$ python -q
>>> import numpy as np
>>> np.set_printoptions(suppress=True, linewidth=200)
>>> tidy = lambda a: np.round(a, 2) + 0
>>> m1 = np.load("test7.npy")
>>> m1
array([[ 2.99,  1.09,  4.45, 12.02, -1.13],
       [ 2.24, -2.41, -2.04, -3.53,  0.66],
       [-1.12, -4.75, -2.29,  5.54, -0.55],
       [-3.42, -1.49, -0.71, -1.54, -0.86],
       [ 0.56,  2.59,  3.45,  4.82,  0.07],
       [-4.76,  0.75, -0.69, -7.33, -0.32],
       [-1.13, -0.59,  1.8 ,  5.03, -0.94],
       [-5.46,  0.95,  1.62, -1.89,  0.18],
       [-1.84, -1.08,  1.39, -5.42,  0.47],
       [ 6.89, -3.15, -0.51,  4.07, -0.03],
       [-0.8 , -0.84, -1.2 ,  2.51, -0.9 ],
       [-0.98, -2.15, -0.49,  8.45, -0.83],
       [-2.73, -1.04,  1.42,  2.86, -0.09],
       [-0.11,  1.34, -0.69,  1.35,  2.27],
       [-1.56, -2.03,  1.64, -6.9 , -1.03],
       [ 0.84, -2.39,  1.21,  0.34,  1.26],
       [ 0.52, -1.43, -2.03,  2.18, -0.56],
       [ 0.  , -1.03,  0.77,  1.81,  0.34],
       [ 3.87, -3.38,  0.05,  2.9 , -0.99],
       [-3.56,  4.71,  1.62, -8.43,  0.15],
       [-0.68, -0.93,  1.15,  5.58,  0.04],
       [-4.76,  1.02,  1.34, -6.69, -0.43],
       [-4.08, -1.7 ,  1.77, -6.51, -0.37],
       [ 1.27, -3.35,  0.8 ,  6.7 , -0.06],
       [ 4.68,  2.81, -1.46, -6.99,  0.53],
       [-2.05,  0.53,  0.46, -1.65, -1.67],
       [-2.02,  1.26, -2.96, -6.51,  0.88],
       [-2.91,  4.14,  0.17, -3.3 , -1.7 ],
       [-3.79, -5.04,  0.33, -0.4 , -1.18],
       [-6.54, -1.64, -1.53,  2.16, -0.22],
       [-4.76, -0.94,  2.73,  8.39, -0.03]])
>>> cov = np.cov(m1, rowvar=False)
>>> np.argsort(-m1.std(axis=0).round(6), kind="stable")
array([3, 0, 1, 2, 4])
>>> cov.shape
(5, 5)
>>> tidy(np.polyfit(m1[:, 0], m1[:, 3], 1))
array([0.54, 0.92])
>>> np.argwhere(np.triu(np.abs(np.corrcoef(m1.T)) > 0.8, 1))
array([], shape=(0, 2), dtype=int64)
>>> print(tidy(cov))
[[ 9.73 -1.16 -0.51  5.25  0.41]
 [-1.16  5.5   0.91 -4.63  0.25]
 [-0.51  0.91  2.98  2.37 -0.22]
 [ 5.25 -4.63  2.37 30.17 -0.68]
 [ 0.41  0.25 -0.22 -0.68  0.72]]
>>> proj = m1 @ np.linalg.solve(m1.T @ m1, m1.T)
>>> np.linalg.matrix_rank(np.eye(31) - proj)
np.int64(26)
>>> print(tidy(np.diag(proj)))
[0.37 0.12 0.21 0.08 0.17 0.11 0.07 0.12 0.14 0.2  0.08 0.14 0.06 0.27 0.25 0.19 0.08 0.03 0.16 0.19 0.05 0.12 0.2  0.09 0.18 0.14 0.16 0.29 0.23 0.24 0.24]
>>> np.trace(proj)
np.float64(5.0)
>>> tidy(np.linalg.eigvalsh(proj))
array([0., 0., 0., 0., 0., 0., 0., 0., 0., 0., 0., 0., 0., 0., 0., 0., 0., 0., 0., 0., 0., 0., 0., 0., 0., 0., 1., 1., 1., 1., 1.])
>>> np.allclose(proj @ proj, proj)
True
>>> tidy(proj @ m1[:, 4])
array([-1.13,  0.66, -0.55, -0.86,  0.07, -0.32, -0.94,  0.18,  0.47, -0.03, -0.9 , -0.83, -0.09,  2.27, -1.03,  1.26, -0.56,  0.34, -0.99,  0.15,  0.04, -0.43, -0.37, -0.06,  0.53, -1.67,  0.88,
       -1.7 , -1.18, -0.22, -0.03])
>>> basis = m1[[23, 25]].astype(float)
>>> for _ in range(4):
...     labels = np.linalg.norm(m1[:, None] - basis, axis=-1).argmin(axis=1)
...     basis = np.array([m1[labels == j].mean(axis=0) for j in range(2)])
... 
>>> labels
array([0, 1, 0, 1, 0, 1, 0, 1, 1, 0, 0, 0, 0, 0, 1, 0, 0, 0, 0, 1, 0, 1, 1, 0, 1, 1, 1, 1, 1, 0, 0])
>>> tidy(basis[1] - basis[0])
array([-2.27,  1.5 , -0.36, -9.3 , -0.2 ])
>>> print(tidy(basis))
[[-0.11 -1.33  0.53  4.51 -0.14]
 [-2.38  0.17  0.18 -4.79 -0.34]]
>>> print(np.bincount(labels))
[17 14]
>>> data = -1 * np.eye(9) + np.eye(9, k=1)
>>> data
array([[-1.,  1.,  0.,  0.,  0.,  0.,  0.,  0.,  0.],
       [ 0., -1.,  1.,  0.,  0.,  0.,  0.,  0.,  0.],
       [ 0.,  0., -1.,  1.,  0.,  0.,  0.,  0.,  0.],
       [ 0.,  0.,  0., -1.,  1.,  0.,  0.,  0.,  0.],
       [ 0.,  0.,  0.,  0., -1.,  1.,  0.,  0.,  0.],
       [ 0.,  0.,  0.,  0.,  0., -1.,  1.,  0.,  0.],
       [ 0.,  0.,  0.,  0.,  0.,  0., -1.,  1.,  0.],
       [ 0.,  0.,  0.,  0.,  0.,  0.,  0., -1.,  1.],
       [ 0.,  0.,  0.,  0.,  0.,  0.,  0.,  0., -1.]])
>>> B = np.array([[8, 5, 6],
...     [6, 8, 0],
...     [4, 5, 0],
...     [9, 4, 9],
...     [6, 1, 4],
...     [1, 7, 1],
...     [1, 6, 4],
...     [4, 1, 1],
...     [1, 6, 4]])
>>> np.linalg.matrix_rank(np.vstack([data, B.T]))
np.int64(9)
>>> print(np.einsum("ik,kj->ij", data, B))
[[-2.  3. -6.]
 [-2. -3.  0.]
 [ 5. -1.  9.]
 [-3. -3. -5.]
 [-5.  6. -3.]
 [ 0. -1.  3.]
 [ 3. -5. -3.]
 [-3.  5.  3.]
 [-1. -6. -4.]]
>>> print(B.T @ data.T)
[[-2. -2.  5. -3. -5.  0.  3. -3. -1.]
 [ 3. -3. -1. -3.  6. -1. -5.  5. -6.]
 [-6.  0.  9. -5. -3.  3. -3.  3. -4.]]
>>> np.vstack([data, B.T]).shape
(12, 9)
>>> np.einsum("ij,ij->i", data, data)
array([2., 2., 2., 2., 2., 2., 2., 2., 1.])
>>> data @ B
array([[-2.,  3., -6.],
       [-2., -3.,  0.],
       [ 5., -1.,  9.],
       [-3., -3., -5.],
       [-5.,  6., -3.],
       [ 0., -1.,  3.],
       [ 3., -5., -3.],
       [-3.,  5.,  3.],
       [-1., -6., -4.]])
>>> np.linalg.matrix_rank(data - data[0, 0] * np.eye(9))
np.int64(8)
>>> print(np.prod(np.diag(data)), tidy(np.linalg.det(data)))
-1.0 -1.0
>>> print(tidy(np.sort(np.linalg.eigvals(data))))
[-1. -1. -1. -1. -1. -1. -1. -1. -1.]
>>> O, r_ = np.linalg.qr(data)
>>> np.allclose(r_.T @ r_, data.T @ data)
True
>>> O.shape, r_.shape
((9, 9), (9, 9))
>>> O, _ = np.linalg.qr(np.array([[-2.9, -1.6, -0.4, -0.1, 1.9, -0.9, 1.1, -2.4],
...     [-0.7, 0.3, -0.7, -0.6, -0.3, 0.4, 1.5, 0.3],
...     [0.4, -1.0, -0.4, 0.9, 0.7, 0.0, -1.9, 0.2],
...     [0.5, -1.6, -0.6, -0.3, 0.7, -2.0, -0.2, -0.6],
...     [0.2, -1.6, -1.0, 0.3, -0.7, 0.9, 0.3, 0.5],
...     [1.8, 0.1, -0.6, -0.4, -0.4, 0.4, -0.1, 1.8],
...     [-0.8, 0.9, 0.9, -0.2, -0.3, 1.0, 0.3, -0.1],
...     [-0.2, 0.0, 0.1, 0.2, -1.0, 0.5, -0.5, -0.1]]))
>>> ev = np.array([6, 9, 1, 4, 4, 9, 3, 0])
>>> J = O @ np.diag(ev) @ O.T
>>> tidy(J)
array([[ 5.62,  0.28,  0.97,  0.93,  1.4 , -0.82,  0.93, -0.83],
       [ 0.28,  1.49, -0.72, -0.3 , -1.31, -0.88, -0.14,  0.96],
       [ 0.97, -0.72,  4.11,  0.28,  1.25,  0.99, -1.1 , -0.04],
       [ 0.93, -0.3 ,  0.28,  5.48,  1.  ,  0.23, -2.72,  0.78],
       [ 1.4 , -1.31,  1.25,  1.  ,  5.83,  1.27,  0.19, -0.21],
       [-0.82, -0.88,  0.99,  0.23,  1.27,  4.63,  2.02, -1.65],
       [ 0.93, -0.14, -1.1 , -2.72,  0.19,  2.02,  5.22, -0.52],
       [-0.83,  0.96, -0.04,  0.78, -0.21, -1.65, -0.52,  3.61]])
>>> [round(float(x), 2) for x in np.linalg.svd(J, compute_uv=False)[:3]]
[9.0, 9.0, 6.0]
>>> np.linalg.matrix_rank(J, rtol=0.1)
np.int64(7)
